$ python -q
>>> import numpy as np
>>> import numpy.linalg as la
>>> np.set_printoptions(precision=2, suppress=True, linewidth=100)
>>> m1 = np.loadtxt("out13.csv", delimiter=",")
>>> m1
array([[ 3.,  3.,  1.,  2.,  1.,  3.,  0.,  2.,  3.,  1.,  3.,  1.],
       [ 0.,  2.,  1.,  3.,  1.,  2.,  3.,  0.,  2.,  0.,  2.,  2.],
       [ 1.,  3.,  3.,  2.,  3.,  1.,  1.,  0.,  2.,  2.,  3.,  3.],
       [ 3., -3., -2., -7., -2., -3., -9.,  2., -3.,  1., -3., -5.]])
>>> U, sv, Vt = la.svd(m1)
>>> vecs = Vt[:(sv > 1e-8).sum()]
>>> rng = np.random.default_rng(22)
>>> vec = m1[3] + -2 * m1[1] + rng.integers(2) * np.eye(12)[5]
>>> vec
array([  3.,  -7.,  -4., -13.,  -4.,  -6., -15.,   2.,  -7.,   1.,  -7.,  -9.])
>>> np.diag(vecs.T @ vecs)
array([0.32, 0.17, 0.25, 0.26, 0.25, 0.29, 0.5 , 0.18, 0.17, 0.18, 0.17, 0.22])
>>> round(la.norm(vec - vecs.T @ vecs @ vec), 2)
np.float64(0.84)
>>> la.matrix_rank(np.vstack([m1, vec]))
np.int64(4)
>>> def softmax(z):
...     e = np.exp(z - z.max(axis=-1, keepdims=True))
...     return e / e.sum(axis=-1, keepdims=True)
... 
>>> softmax(m1).sum(axis=1)
array([1., 1., 1., 1.])
>>> np.round(softmax(m1[3]), 2) + 0
array([0.65, 0.  , 0.  , 0.  , 0.  , 0.  , 0.  , 0.24, 0.  , 0.09, 0.  , 0.  ])
>>> np.round(softmax(10 * m1[3]), 2) + 0
array([1., 0., 0., 0., 0., 0., 0., 0., 0., 0., 0., 0.])
>>> att = m1 @ m1.T / np.sqrt(12)
>>> softmax(att)[3] @ m1
array([ 3., -3., -2., -7., -2., -3., -9.,  2., -3.,  1., -3., -5.])
>>> np.round(softmax(att), 2) + 0
array([[0.97, 0.  , 0.03, 0.  ],
       [0.09, 0.52, 0.39, 0.  ],
       [0.01, 0.  , 0.98, 0.  ],
       [0.  , 0.  , 0.  , 1.  ]])
>>> softmax(att).round(6).argmax(axis=1)
array([0, 1, 2, 3])
